$ python -q
>>> import numpy as np
>>> np.set_printoptions(precision=3, suppress=True, linewidth=140, legacy="1.25")
>>> def tidy(a):
...     return np.round(a, 3) + 0
... 
>>> E = np.loadtxt("test0.csv", delimiter=",")
>>> E
array([[ 14.,   5., -11., -11.],
       [  5.,  35.,  -7., -18.],
       [-11.,  -7.,  24.,  14.],
       [-11., -18.,  14.,  22.]])
>>> # equal to its transpose
>>> M2 = E / np.linalg.norm(E, axis=1, keepdims=True)
>>> G = M2 @ M2.T
>>> tidy(G[0])
array([ 1.   ,  0.6  , -0.919, -0.887])
>>> np.argwhere(np.triu(np.abs(G) > 0.95, 1))
array([], shape=(0, 2), dtype=int64)
>>> q, Rm = np.linalg.qr(E)
>>> tidy(np.abs(np.diag(Rm)))
array([21.517, 32.233, 12.033,  5.294])
>>> q.shape, Rm.shape
((4, 4), (4, 4))
>>> tidy(Rm)
array([[-21.517, -24.166,  28.21 ,  29.743],
       [  0.   , -32.233,   1.187,  14.277],
       [  0.   ,   0.   , -12.033,  -2.908],
       [  0.   ,   0.   ,   0.   ,   5.294]])
>>> tidy(np.trace(q @ q.T))
4.0
>>> tidy(q.T @ q)
array([[1., 0., 0., 0.],
       [0., 1., 0., 0.],
       [0., 0., 1., 0.],
       [0., 0., 0., 1.]])
>>> np.allclose(Rm.T @ Rm, E.T @ E)
True
>>> tidy(q @ Rm)
array([[ 14.,   5., -11., -11.],
       [  5.,  35.,  -7., -18.],
       [-11.,  -7.,  24.,  14.],
       [-11., -18.,  14.,  22.]])
>>> vals, vecs = np.linalg.eigh(E)
>>> vec = np.array([4, -4, 5, 0])
>>> tidy(vecs * np.sqrt(vals) @ vecs.T)
array([[ 3.325,  0.258, -1.168, -1.23 ],
       [ 0.258,  5.616, -0.412, -1.795],
       [-1.168, -0.412,  4.528,  1.401],
       [-1.23 , -1.795,  1.401,  3.912]])
>>> vec @ E @ vec
1064.0
>>> tidy(np.linalg.eigvalsh(E[1:, 1:]))
array([ 5.433, 21.377, 54.189])
>>> np.abs(E).sum(axis=1).max(), tidy(np.abs(vals).max())
(65.0, 59.033)
>>> vec = np.array([4, -2, 5, -4])
>>> E @ np.ones(4)
array([-3., 15., 20.,  7.])
>>> (E * vec).sum(axis=1)
array([ 35., -13.,  34., -26.])
>>> E @ (2 * vec)
array([ 70., -26.,  68., -52.])
>>> np.sign((E @ vec).round(6))
array([ 1., -1.,  1., -1.])
>>> E @ np.eye(4)[1]
array([  5.,  35.,  -7., -18.])
>>> np.einsum("ij,j->i", E, vec)
array([ 35., -13.,  34., -26.])
>>> data = 0.5 ** np.abs(np.subtract.outer(np.arange(11), np.arange(11)))
>>> tidy(data)
array([[1.   , 0.5  , 0.25 , 0.125, 0.062, 0.031, 0.016, 0.008, 0.004, 0.002, 0.001],
       [0.5  , 1.   , 0.5  , 0.25 , 0.125, 0.062, 0.031, 0.016, 0.008, 0.004, 0.002],
       [0.25 , 0.5  , 1.   , 0.5  , 0.25 , 0.125, 0.062, 0.031, 0.016, 0.008, 0.004],
       [0.125, 0.25 , 0.5  , 1.   , 0.5  , 0.25 , 0.125, 0.062, 0.031, 0.016, 0.008],
       [0.062, 0.125, 0.25 , 0.5  , 1.   , 0.5  , 0.25 , 0.125, 0.062, 0.031, 0.016],
       [0.031, 0.062, 0.125, 0.25 , 0.5  , 1.   , 0.5  , 0.25 , 0.125, 0.062, 0.031],
       [0.016, 0.031, 0.062, 0.125, 0.25 , 0.5  , 1.   , 0.5  , 0.25 , 0.125, 0.062],
       [0.008, 0.016, 0.031, 0.062, 0.125, 0.25 , 0.5  , 1.   , 0.5  , 0.25 , 0.125],
       [0.004, 0.008, 0.016, 0.031, 0.062, 0.125, 0.25 , 0.5  , 1.   , 0.5  , 0.25 ],
       [0.002, 0.004, 0.008, 0.016, 0.031, 0.062, 0.125, 0.25 , 0.5  , 1.   , 0.5  ],
       [0.001, 0.002, 0.004, 0.008, 0.016, 0.031, 0.062, 0.125, 0.25 , 0.5  , 1.   ]])
>>> M2 = data / np.sqrt((data ** 2).mean(axis=1, keepdims=True))
>>> np.linalg.matrix_rank(M2) == np.linalg.matrix_rank(data)
True
>>> tidy(M2[1])
array([1.318, 2.636, 1.318, 0.659, 0.329, 0.165, 0.082, 0.041, 0.021, 0.01 , 0.005])
>>> vals, vecs = np.linalg.eigh(data)
>>> vec = np.array([2, -4, 1, -3, -1, -5, 2, -4, -2, 5, 0])
>>> tidy(np.linalg.eigvalsh(data[1:, 1:]))
array([0.34 , 0.362, 0.402, 0.468, 0.572, 0.737, 1.   , 1.416, 2.019, 2.683])
>>> tidy(vec @ data @ vec)
91.586
>>> vec = np.ones(11)
>>> for _ in range(4):
...     vec = data @ vec
...     vec /= np.linalg.norm(vec)
...     print(round(vec @ data @ vec, 3))
... 
2.7
2.716
2.721
2.722
>>> tidy(vec)
array([0.172, 0.245, 0.302, 0.342, 0.365, 0.372, 0.365, 0.342, 0.302, 0.245, 0.172])
>>> tidy(np.linalg.eigvalsh(data)[-1])
2.723
>>> m1 = np.loadtxt("a.csv", delimiter=",")
>>> tidy(m1)
array([[ 0.712,  0.219, -0.17 , -0.127,  0.007, -0.165,  0.114, -0.055, -0.222, -0.066, -0.094,  0.079],
       [ 0.219,  0.541, -0.054,  0.058,  0.114,  0.13 ,  0.174, -0.113,  0.108,  0.015,  0.161, -0.288],
       [-0.17 , -0.054,  0.269, -0.188,  0.14 , -0.107,  0.11 ,  0.073,  0.095,  0.083,  0.239,  0.087],
       [-0.127,  0.058, -0.188,  0.252, -0.134,  0.191, -0.122, -0.062,  0.043, -0.065, -0.142, -0.185],
       [ 0.007,  0.114,  0.14 , -0.134,  0.449,  0.186,  0.089, -0.065, -0.064,  0.365,  0.01 ,  0.111],
       [-0.165,  0.13 , -0.107,  0.191,  0.186,  0.366, -0.083, -0.117,  0.   ,  0.209, -0.164, -0.12 ],
       [ 0.114,  0.174,  0.11 , -0.122,  0.089, -0.083,  0.145,  0.006,  0.054,  0.011,  0.188, -0.027],
       [-0.055, -0.113,  0.073, -0.062, -0.065, -0.117,  0.006,  0.057,  0.023, -0.058,  0.065,  0.057],
       [-0.222,  0.108,  0.095,  0.043, -0.064,  0.   ,  0.054,  0.023,  0.193, -0.076,  0.207, -0.167],
       [-0.066,  0.015,  0.083, -0.065,  0.365,  0.209,  0.011, -0.058, -0.076,  0.326, -0.073,  0.113],
       [-0.094,  0.161,  0.239, -0.142,  0.01 , -0.164,  0.188,  0.065,  0.207, -0.073,  0.383, -0.097],
       [ 0.079, -0.288,  0.087, -0.185,  0.111, -0.12 , -0.027,  0.057, -0.167,  0.113, -0.097,  0.305]])
>>> # equal to its transpose
>>> tidy(np.sort(np.abs(np.linalg.eigvals(m1))))
array([0., 0., 0., 0., 0., 0., 0., 0., 1., 1., 1., 1.])
>>> np.linalg.determinant(m1)
Traceback (most recent call last):
  File "<python-input-48>", line 1, in <module>
    np.linalg.determinant(m1)
    ^^^^^^^^^^^^^^^^^^^^^
AttributeError: module 'numpy.linalg' has no attribute 'determinant'
>>> rk = np.linalg.matrix_rank(m1)
>>> rk
4
>>> null = np.linalg.svd(m1)[2][rk:].T
>>> tidy(null @ null.T)
array([[ 0.288, -0.219,  0.17 ,  0.127, -0.007,  0.165, -0.114,  0.055,  0.222,  0.066,  0.094, -0.079],
       [-0.219,  0.459,  0.054, -0.058, -0.114, -0.13 , -0.174,  0.113, -0.108, -0.015, -0.161,  0.288],
       [ 0.17 ,  0.054,  0.731,  0.188, -0.14 ,  0.107, -0.11 , -0.073, -0.095, -0.083, -0.239, -0.087],
       [ 0.127, -0.058,  0.188,  0.748,  0.134, -0.191,  0.122,  0.062, -0.043,  0.065,  0.142,  0.185],
       [-0.007, -0.114, -0.14 ,  0.134,  0.551, -0.186, -0.089,  0.065,  0.064, -0.365, -0.01 , -0.111],
       [ 0.165, -0.13 ,  0.107, -0.191, -0.186,  0.634,  0.083,  0.117,  0.   , -0.209,  0.164,  0.12 ],
       [-0.114, -0.174, -0.11 ,  0.122, -0.089,  0.083,  0.855, -0.006, -0.054, -0.011, -0.188,  0.027],
       [ 0.055,  0.113, -0.073,  0.062,  0.065,  0.117, -0.006,  0.943, -0.023,  0.058, -0.065, -0.057],
       [ 0.222, -0.108, -0.095, -0.043,  0.064,  0.   , -0.054, -0.023,  0.807,  0.076, -0.207,  0.167],
       [ 0.066, -0.015, -0.083,  0.065, -0.365, -0.209, -0.011,  0.058,  0.076,  0.674,  0.073, -0.113],
       [ 0.094, -0.161, -0.239,  0.142, -0.01 ,  0.164, -0.188, -0.065, -0.207,  0.073,  0.617,  0.097],
       [-0.079,  0.288, -0.087,  0.185, -0.111,  0.12 ,  0.027, -0.057,  0.167, -0.113,  0.097,  0.695]])
>>> np.linalg.matrix_rank(m1.T @ m1), np.linalg.matrix_rank(m1 @ m1.T)
(4, 4)
>>> np.allclose(m1 @ null, 0)
True
>>> u = np.array([1, 8, 5])
>>> tidy(np.polyval(u, m1[6]))
array([5.926, 6.42 , 5.892, 4.042, 5.72 , 4.343, 6.18 , 5.048, 5.434, 5.09 , 6.537, 4.788])
>>> M2 = np.array([[9, -7, -4, -4, 8, 6, 7, 3],
...     [-8, 3, -9, 2, 5, 6, -8, 7],
...     [-2, -3, -8, -8, -1, -3, 4, 0],
...     [6, 2, -9, 4, 8, -7, -9, -4],
...     [-7, -5, -9, -3, 0, 8, 3, 7],
...     [-3, 9, -9, 7, -3, 7, -6, -1],
...     [1, -1, 3, -1, -9, 9, -4, 8],
...     [4, 1, 4, -9, -4, -4, -8, -4]])
>>> K = np.triu(M2, 1)
>>> K
array([[ 0, -7, -4, -4,  8,  6,  7,  3],
       [ 0,  0, -9,  2,  5,  6, -8,  7],
       [ 0,  0,  0, -8, -1, -3,  4,  0],
       [ 0,  0,  0,  0,  8, -7, -9, -4],
       [ 0,  0,  0,  0,  0,  8,  3,  7],
       [ 0,  0,  0,  0,  0,  0, -6, -1],
       [ 0,  0,  0,  0,  0,  0,  0,  8],
       [ 0,  0,  0,  0,  0,  0,  0,  0]])
>>> # null space of dimension 1
>>> Uu, sv, VT = np.linalg.svd(m1)
>>> vecs = VT[:(sv > 1e-8).sum()]
>>> rng = np.random.default_rng(929797)
>>> vec = m1[2] + 5 * m1[8] + rng.integers(2) * np.eye(12)[9]
>>> tidy(vec)
array([-1.278,  0.486,  0.743,  0.026, -0.178, -0.108,  0.379,  0.186,  1.06 ,  0.701,  1.274, -0.75 ])
>>> tidy(np.linalg.norm(vec - vecs.T @ vecs @ vec))
0.821
>>> np.linalg.matrix_rank(np.vstack([m1, vec]))
5
>>> tidy(np.diag(vecs.T @ vecs))
array([0.712, 0.541, 0.269, 0.252, 0.449, 0.366, 0.145, 0.057, 0.193, 0.326, 0.383, 0.305])
>>> np.linalg.norm(m1, axis=1).argmax()
0
>>> Uu, sv, VT = np.linalg.svd(K)
>>> vecs = VT[:(sv > 1e-8).sum()]
>>> vec = K[5] + -2 * K[2] + rng.integers(2) * np.eye(8)[6]
>>> vec
array([  0.,   0.,   0.,  16.,   2.,   6., -14.,  -1.])
>>> tidy(np.linalg.norm(vec - vecs.T @ vecs @ vec))
0.0
>>> tidy(np.diag(vecs.T @ vecs))
array([0., 1., 1., 1., 1., 1., 1., 1.])
>>> np.allclose(vecs.T @ vecs @ vec, vec)
True
>>> def softmax(z):
...     e = np.exp(z - z.max(axis=-1, keepdims=True))
...     return e / e.sum(axis=-1, keepdims=True)
... 
>>> tidy(softmax(K[2] + 5))
array([0.017, 0.017, 0.017, 0.   , 0.006, 0.001, 0.925, 0.017])
>>> att = K @ K.T / np.sqrt(8)
>>> softmax(att).round(6).argmax(axis=1)
array([0, 1, 2, 3, 4, 3, 6, 0])
>>> [int(np.linalg.matrix_rank(np.linalg.matrix_power(K, p))) for p in range(1, 9)]
[7, 6, 5, 4, 3, 2, 1, 0]
>>> try:
...     np.linalg.inv(K)
... except np.linalg.LinAlgError as e:
...     print("failed:", e)
... 
failed: Singular matrix
>>> np.linalg.matrix_rank(K - K[0, 0] * np.eye(8))
7
>>> F = np.load("mat.npy")
>>> F
array([[0, 1, 0, 0, 1, 0, 0, 0, 0, 0, 0],
       [1, 0, 0, 1, 0, 0, 0, 0, 0, 0, 0],
       [0, 0, 0, 0, 1, 0, 1, 0, 0, 0, 0],
       [0, 1, 0, 0, 0, 0, 0, 0, 0, 0, 0],
       [1, 0, 1, 0, 0, 0, 0, 0, 1, 0, 0],
       [0, 0, 0, 0, 0, 0, 1, 0, 1, 0, 0],
       [0, 0, 1, 0, 0, 1, 0, 0, 0, 0, 0],
       [0, 0, 0, 0, 0, 0, 0, 0, 0, 1, 1],
       [0, 0, 0, 0, 1, 1, 0, 0, 0, 0, 0],
       [0, 0, 0, 0, 0, 0, 0, 1, 0, 0, 1],
       [0, 0, 0, 0, 0, 0, 0, 1, 0, 1, 0]])
>>> # 2 groups of indices that never mix
>>> theta = np.radians(125)
>>> Rm = np.eye(11)
>>> Rm[5, 5] = Rm[4, 4] = np.cos(theta)
>>> Rm[5, 4], Rm[4, 5] = -np.sin(theta), np.sin(theta)
>>> tidy(Rm)
array([[ 1.   ,  0.   ,  0.   ,  0.   ,  0.   ,  0.   ,  0.   ,  0.   ,  0.   ,  0.   ,  0.   ],
       [ 0.   ,  1.   ,  0.   ,  0.   ,  0.   ,  0.   ,  0.   ,  0.   ,  0.   ,  0.   ,  0.   ],
       [ 0.   ,  0.   ,  1.   ,  0.   ,  0.   ,  0.   ,  0.   ,  0.   ,  0.   ,  0.   ,  0.   ],
       [ 0.   ,  0.   ,  0.   ,  1.   ,  0.   ,  0.   ,  0.   ,  0.   ,  0.   ,  0.   ,  0.   ],
       [ 0.   ,  0.   ,  0.   ,  0.   , -0.574,  0.819,  0.   ,  0.   ,  0.   ,  0.   ,  0.   ],
       [ 0.   ,  0.   ,  0.   ,  0.   , -0.819, -0.574,  0.   ,  0.   ,  0.   ,  0.   ,  0.   ],
       [ 0.   ,  0.   ,  0.   ,  0.   ,  0.   ,  0.   ,  1.   ,  0.   ,  0.   ,  0.   ,  0.   ],
       [ 0.   ,  0.   ,  0.   ,  0.   ,  0.   ,  0.   ,  0.   ,  1.   ,  0.   ,  0.   ,  0.   ],
       [ 0.   ,  0.   ,  0.   ,  0.   ,  0.   ,  0.   ,  0.   ,  0.   ,  1.   ,  0.   ,  0.   ],
       [ 0.   ,  0.   ,  0.   ,  0.   ,  0.   ,  0.   ,  0.   ,  0.   ,  0.   ,  1.   ,  0.   ],
       [ 0.   ,  0.   ,  0.   ,  0.   ,  0.   ,  0.   ,  0.   ,  0.   ,  0.   ,  0.   ,  1.   ]])
>>> M2 = data @ Rm.T
>>> tidy(np.abs(M2 - data).max(axis=0))
array([0.   , 0.   , 0.   , 0.   , 1.164, 1.983, 0.   , 0.   , 0.   , 0.   , 0.   ])
>>> np.allclose(np.linalg.norm(data, axis=1), np.linalg.norm(M2, axis=1))
True
>>> tidy(np.linalg.det(Rm)), tidy(np.trace(Rm))
(1.0, 7.853)
